% python3 -q
>>> import numpy as np
>>> np.set_printoptions(suppress=True, linewidth=120)
>>> E = np.load("block4.npy")
>>> E.round(2)
array([[-2.55, -0.14,  0.35, -2.09,  1.74,  1.66, -0.28],
       [-0.14,  2.59, -1.47, -0.06, -0.35,  0.55,  0.23],
       [ 0.35, -1.47,  0.88,  0.49, -1.39,  0.06,  1.13],
       [-2.09, -0.06,  0.49,  0.32,  0.35,  1.64,  0.73],
       [ 1.74, -0.35, -1.39,  0.35,  1.16,  1.52, -0.27],
       [ 1.66,  0.55,  0.06,  1.64,  1.52, -0.35,  0.34],
       [-0.28,  0.23,  1.13,  0.73, -0.27,  0.34,  1.95]])
>>> # looks like rank 6
>>> np.linalg.matrix_rank(E, rtol=0.1)
np.int64(6)
>>> round(float(np.linalg.norm(E, 2) / np.linalg.norm(E)), 2)
0.62
>>> round(float(np.linalg.eigvalsh(E).min()), 2)
-5.0
>>> vals, vecs = np.linalg.eigh(E)
>>> vec = np.array([-1, -1, -1, 1, 1, -2, 2])
>>> np.round(np.linalg.eigvalsh(E[1:, 1:]), 2)
array([-2.22, -1.06,  0.38,  2.61,  3.  ,  3.85])
>>> U, sigma, Vh = np.linalg.svd(E)
>>> vecs = Vh[:(sigma > 1e-8).sum()]
>>> rng = np.random.default_rng(26955)
>>> vec = E[6] + -3 * E[2] + rng.integers(2) * np.eye(7)[1]
>>> vec.round(2)
array([-1.33,  5.65, -1.51, -0.73,  3.91,  0.16, -1.46])
>>> np.linalg.matrix_rank(np.vstack([E, vec]))
np.int64(7)
>>> round(np.linalg.norm(vec - vecs.T @ vecs @ vec), 2)
np.float64(0.3)
>>> np.allclose(vecs.T @ vecs @ vec, vec)
False
>>> rank = np.linalg.matrix_rank(E)
>>> rank
np.int64(6)
>>> null = np.linalg.svd(E)[2][rank:].T
>>> [int(np.linalg.matrix_rank(E[:, :j + 1])) for j in range(7)]
[1, 2, 3, 4, 5, 6, 6]
>>> [int(np.linalg.matrix_rank(E[:i])) for i in range(1, len(E) + 1)]
[1, 2, 3, 4, 5, 6, 6]
>>> np.round(null[:, 0] / null[np.abs(null[:, 0]).round(6).argmax(), 0], 2)
array([ 0.43,  0.47,  1.  , -0.03, -0.33,  0.66, -0.72])
>>> np.linalg.matrix_rank(E.T @ E), np.linalg.matrix_rank(E @ E.T)
(np.int64(6), np.int64(6))
>>> np.round(E @ null, 2) + 0
array([[0.],
       [0.],
       [0.],
       [0.],
       [0.],
       [0.],
       [0.]])
>>> arr = np.load("x.npy")
>>> arr
array([[0, 5, 2, 5, 0, 1],
       [0, 0, 3, 0, 2, 2],
       [0, 0, 0, 4, 1, 1],
       [0, 0, 0, 0, 3, 4],
       [0, 0, 0, 0, 0, 1],
       [0, 0, 0, 0, 0, 0]])
>>> # triangular
>>> U, sigma, Vh = np.linalg.svd(arr)
>>> vecs = Vh[:(sigma > 1e-8).sum()]
>>> vec = arr[5] + -3 * arr[3] + rng.integers(2) * np.eye(6)[3]
>>> vec
array([  0.,   0.,   0.,   1.,  -9., -12.])
>>> round(float(np.linalg.norm(vec - vecs.T @ vecs @ vec)), 2)
0.0
>>> np.round(vecs.T @ vecs, 2) + 0
array([[0., 0., 0., 0., 0., 0.],
       [0., 1., 0., 0., 0., 0.],
       [0., 0., 1., 0., 0., 0.],
       [0., 0., 0., 1., 0., 0.],
       [0., 0., 0., 0., 1., 0.],
       [0., 0., 0., 0., 0., 1.]])
>>> np.round(np.sort(np.linalg.eigvals(arr)), 2)
array([0., 0., 0., 0., 0., 0.])
>>> U, sigma, Vh = np.linalg.svd(arr)
>>> np.argmax(sigma[:-1] / (sigma[1:] + 1e-6)) + 1
np.int64(5)
>>> other = U[:, :5] @ np.diag(sigma[:5]) @ Vh[:5]
>>> other.round(2) + 0
array([[0., 5., 2., 5., 0., 1.],
       [0., 0., 3., 0., 2., 2.],
       [0., 0., 0., 4., 1., 1.],
       [0., 0., 0., 0., 3., 4.],
       [0., 0., 0., 0., 0., 1.],
       [0., 0., 0., 0., 0., 0.]])
>>> round(float(np.linalg.norm(arr - other) / np.linalg.norm(arr)), 2)
0.0
>>> z = rng.permutation(6)
>>> z
array([4, 3, 1, 2, 0, 5])
>>> other = arr[z][:, z]
>>> np.diag(other)
array([0, 0, 0, 0, 0, 0])
>>> round(float(np.linalg.det(other)), 2), np.round(np.linalg.det(arr[z]), 2)
(0.0, np.float64(0.0))
>>> np.trace(other)
np.int64(0)
>>> (arr - arr.T) / 2
array([[ 0. ,  2.5,  1. ,  2.5,  0. ,  0.5],
       [-2.5,  0. ,  1.5,  0. ,  1. ,  1. ],
       [-1. , -1.5,  0. ,  2. ,  0.5,  0.5],
       [-2.5,  0. , -2. ,  0. ,  1.5,  2. ],
       [ 0. , -1. , -0.5, -1.5,  0. ,  0.5],
       [-0.5, -1. , -0.5, -2. , -0.5,  0. ]])
>>> round(float(np.abs(np.linalg.eigvals(arr)).max()), 2)
0.0
>>> arr @ arr
array([[ 0,  0, 15,  8, 27, 32],
       [ 0,  0,  0, 12,  3,  5],
       [ 0,  0,  0,  0, 12, 17],
       [ 0,  0,  0,  0,  0,  3],
       [ 0,  0,  0,  0,  0,  0],
       [ 0,  0,  0,  0,  0,  0]])
>>> (arr + arr.T) / 2
array([[0. , 2.5, 1. , 2.5, 0. , 0.5],
       [2.5, 0. , 1.5, 0. , 1. , 1. ],
       [1. , 1.5, 0. , 2. , 0.5, 0.5],
       [2.5, 0. , 2. , 0. , 1.5, 2. ],
       [0. , 1. , 0.5, 1.5, 0. , 0.5],
       [0.5, 1. , 0.5, 2. , 0.5, 0. ]])
>>> round(np.linalg.det(arr), 2)
np.float64(0.0)
>>> F = rng.normal(size=(39, 8)) + 10 * np.array([2, 3, 0, 2, 3, 2, 1, 0])
>>> F.round(2) + 0
array([[19.21, 29.72, -1.82, 20.7 , 26.94, 19.31,  8.48, -0.16],
       [19.71, 29.63, -1.2 , 19.91, 29.85, 19.92, 11.67, -0.37],
       [19.37, 31.9 , -1.01, 20.09, 29.36, 19.15,  9.86, -0.65],
       [18.87, 30.17,  0.  , 20.8 , 30.07, 18.27, 10.67, -1.85],
       [22.2 , 30.82,  0.41, 21.29, 29.27, 20.55,  9.42,  0.27],
       [20.58, 30.66,  1.19, 19.51, 29.33, 18.55, 10.37, -0.01],
       [19.37, 31.18,  0.84, 19.25, 31.28, 21.34,  9.45,  1.24],
       [22.5 , 30.42, -0.11, 19.17, 28.88, 19.47, 10.2 ,  0.33],
       [18.4 , 27.99, -1.18, 20.22, 29.03, 20.08,  9.68,  0.  ],
       [19.13, 29.62,  1.62, 21.14, 29.55, 20.47,  9.86,  1.06],
       [21.25, 29.18,  0.01, 19.28, 28.99, 20.76,  9.27,  0.7 ],
       [22.69, 29.04,  0.89, 20.53, 30.77, 19.99,  8.71,  1.8 ],
       [20.59, 31.35, -1.49, 19.04, 30.38, 20.76,  8.63,  1.45],
       [19.12, 28.92, -0.12, 21.45, 30.64, 20.33,  8.12, -0.64],
       [20.25, 30.02,  0.34, 19.04, 30.18, 20.37, 10.25, -0.17],
       [22.14, 29.36,  0.66, 19.76, 28.39, 21.18, 10.45, -0.32],
       [17.22, 30.75,  0.53, 18.57, 30.05, 20.66, 10.8 ,  0.65],
       [18.47, 29.26,  1.78, 18.86, 30.61, 19.33,  9.93,  1.24],
       [20.68, 29.52,  0.55, 19.28, 28.32, 19.49,  9.73, -0.11],
       [21.59, 28.19, -0.88, 21.4 , 29.06, 20.58, 10.29, -0.86],
       [21.  , 29.45, -1.64, 21.11, 31.12, 21.7 , 10.4 , -0.79],
       [20.69, 30.11,  1.13, 18.21, 29.21, 21.07, 10.23, -1.95],
       [18.63, 29.47,  0.85, 20.44, 29.59, 19.77, 11.7 ,  0.25],
       [22.35, 31.66, -0.5 , 20.23, 28.46, 20.7 ,  9.32,  0.4 ],
       [21.19, 30.03,  1.88, 19.73, 29.62, 20.06, 10.86,  0.87],
       [19.18, 30.45, -1.6 , 20.49, 32.18, 19.52, 10.88, -0.97],
       [20.64, 29.43,  0.61, 19.8 , 29.17, 20.35, 10.54, -0.84],
       [19.85, 30.69, -0.44, 18.67, 29.68, 18.51,  9.14,  0.41],
       [19.11, 31.28, -0.13, 17.99, 31.42, 19.45, 10.78, -1.72],
       [19.83, 28.57, -0.65, 17.69, 30.25, 20.39, 10.95, -0.34],
       [20.77, 29.63, -0.43, 19.4 , 30.88, 21.05,  9.01, -1.04],
       [19.21, 30.06,  0.36, 21.42, 29.94, 18.61, 10.14, -1.61],
       [17.74, 30.35,  0.72, 18.11, 30.2 , 21.51,  9.91, -0.74],
       [18.77, 29.92, -0.49, 17.79, 30.54, 18.72, 11.67, -0.18],
       [18.99, 30.89,  1.79, 19.72, 28.52, 21.37,  9.07, -0.2 ],
       [18.62, 30.03, -1.95, 20.39, 30.36, 20.34,  9.98,  0.43],
       [20.68, 29.95, -0.27, 21.21, 29.07, 19.19, 10.16,  0.28],
       [19.36, 30.77,  0.55, 20.53, 30.38, 20.83,  8.43, -2.28],
       [18.94, 29.55,  0.47, 21.42, 30.78, 21.16, 10.06, -0.29]])
>>> z = F[:, 4] > np.median(F[:, 4])
>>> f = F[z].mean(axis=0) - F[~z].mean(axis=0)
>>> np.round((((F - F.mean(axis=0)) @ f > 0) == z).mean(), 2)
np.float64(0.85)
>>> ((F - F.mean(axis=0)) @ f > 0).astype(int)
array([0, 1, 1, 1, 0, 0, 1, 0, 1, 0, 0, 0, 1, 1, 1, 0, 1, 1, 0, 0, 1, 0, 1, 0, 0, 1, 0, 1, 1, 1, 1, 1, 1, 1, 0, 1, 0,
       1, 1])
>>> z.astype(int)
array([0, 0, 0, 1, 0, 0, 1, 0, 0, 0, 0, 1, 1, 1, 1, 0, 1, 1, 0, 0, 1, 0, 0, 0, 0, 1, 0, 0, 1, 1, 1, 1, 1, 1, 0, 1, 0,
       1, 1])
